% ipython --no-banner

In [1]: import numpy as np

In [2]: import numpy.linalg as la

In [3]: np.set_printoptions(precision=2, suppress=True, linewidth=120)

In [4]: def tidy(a):
   ...:     return np.round(a, 2) + 0
   ...: 

In [5]: E = np.load("w.npy")

In [6]: E
Out[6]: 
array([[ 0,  1,  1],
       [ 0,  0, -1],
       [ 0,  0,  0]])

In [7]: x = np.array([1, 0, 3])

In [8]: h1 = np.maximum(E @ x, 0)

In [9]: np.maximum(E @ x, 0) - np.maximum(-E @ x, 0)
Out[9]: array([ 3, -3,  0])

In [10]: E * (h1 > 1e-9)[:, None]
Out[10]: 
array([[0, 1, 1],
       [0, 0, 0],
       [0, 0, 0]])

In [11]: h1
Out[11]: array([3, 0, 0])

In [12]: (E + E.T) / 2
Out[12]: 
array([[ 0. ,  0.5,  0.5],
       [ 0.5,  0. , -0.5],
       [ 0.5, -0.5,  0. ]])

In [13]: tidy(np.sort(np.abs(la.eigvals(E))))
Out[13]: array([0., 0., 0.])

In [14]: np.trace(E)
Out[14]: np.int64(0)

In [15]: la.matrix_power(E, 2)
Out[15]: 
array([[ 0,  0, -1],
       [ 0,  0,  0],
       [ 0,  0,  0]])

In [16]: (E - E.T) / 2
Out[16]: 
array([[ 0. ,  0.5,  0.5],
       [-0.5,  0. , -0.5],
       [-0.5,  0.5,  0. ]])

In [17]: tidy(np.abs(la.eigvals(E)).max())
Out[17]: np.float64(0.0)

In [18]: U, sig, vt = la.svd(E)

In [19]: np.argmax(sig[:-1] / (sig[1:] + 1e-6)) + 1
Out[19]: np.int64(2)

In [20]: other = U[:, :2] @ np.diag(sig[:2]) @ vt[:2]

In [21]: tidy(np.abs(E - other).max())
Out[21]: np.float64(0.0)

In [22]: la.matrix_rank(E, rtol=0.05)
Out[22]: np.int64(2)

In [23]: la.matrix_rank(other)
Out[23]: np.int64(2)

In [24]: rank = la.matrix_rank(E)

In [25]: rank
Out[25]: np.int64(2)

In [26]: N = la.svd(E)[2][rank:].T

In [27]: [int(la.matrix_rank(E[:i])) for i in range(1, len(E) + 1)]
Out[27]: [1, 2, 2]

In [28]: np.allclose(E @ N, 0)
Out[28]: True

In [29]: N @ N.T
Out[29]: 
array([[1., 0., 0.],
       [0., 0., 0.],
       [0., 0., 0.]])

In [30]: la.matrix_rank(E.T @ E), la.matrix_rank(E @ E.T)
Out[30]: (np.int64(2), np.int64(2))

In [31]: [int(la.matrix_rank(E[:, :j + 1])) for j in range(3)]
Out[31]: [0, 1, 2]

In [32]: N[:, 0] / N[np.abs(N[:, 0]).round(6).argmax(), 0]
Out[32]: array([1., 0., 0.])

In [33]: t = np.radians(45)

In [34]: r_ = np.eye(3)

In [35]: r_[1, 1] = r_[0, 0] = np.cos(t)

In [36]: r_[1, 0], r_[0, 1] = -np.sin(t), np.sin(t)

In [37]: tidy(r_)
Out[37]: 
array([[ 0.71,  0.71,  0.  ],
       [-0.71,  0.71,  0.  ],
       [ 0.  ,  0.  ,  1.  ]])

In [38]: other = E @ r_.T

In [39]: np.allclose(E @ E.T, other @ other.T)
Out[39]: True

In [40]: tidy(np.abs(other - E).max(axis=0))
Out[40]: array([0.71, 0.29, 0.  ])

In [41]: tidy(la.det(r_)), tidy(np.trace(r_))
Out[41]: (np.float64(1.0), np.float64(2.41))

In [42]: tidy(other)
Out[42]: 
array([[ 0.71,  0.71,  1.  ],
       [ 0.  ,  0.  , -1.  ],
       [ 0.  ,  0.  ,  0.  ]])

In [43]: tidy(la.svd(E, compute_uv=False)), tidy(la.svd(other, compute_uv=False))
Out[43]: (array([1.62, 0.62, 0.  ]), array([1.62, 0.62, 0.  ]))

In [44]: K = np.loadtxt("sample15.csv", delimiter=",")

In [45]: K
Out[45]: 
array([[-1.23,  0.98, -2.55],
       [-0.69,  2.57, -1.39],
       [-0.2 , -0.67,  2.92],
       [-2.61,  0.2 ,  1.47],
       [-2.9 , -0.33,  0.71],
       [-0.52,  2.95,  0.  ],
       [ 1.07,  1.98, -1.99],
       [-1.12,  1.66, -2.23],
       [ 2.29,  1.49, -1.23],
       [ 1.6 ,  0.38,  2.51],
       [-0.05, -1.1 ,  2.79],
       [ 0.22,  1.45, -2.62],
       [ 0.77, -2.16,  1.93],
       [ 0.63, -1.15, -2.7 ],
       [-2.93,  0.66, -0.07],
       [-1.07, -0.31,  2.78],
       [-2.  ,  2.22, -0.28],
       [ 0.85,  1.07, -2.67],
       [ 0.28, -1.18,  2.75],
       [-2.17, -1.89, -0.84],
       [-1.87, -2.3 ,  0.47],
       [ 2.  ,  0.62,  2.15],
       [ 1.43, -1.58,  2.11]])

In [46]: u, g = K[21], K[1]

In [47]: tidy(u @ g)
Out[47]: np.float64(-2.78)

In [48]: p = (u @ g) / (u @ u) * u

In [49]: tidy(np.outer(u, g))
Out[49]: 
array([[-1.38,  5.14, -2.78],
       [-0.43,  1.59, -0.86],
       [-1.48,  5.53, -2.99]])

In [50]: tidy((g - p) @ u)
Out[50]: np.float64(0.0)
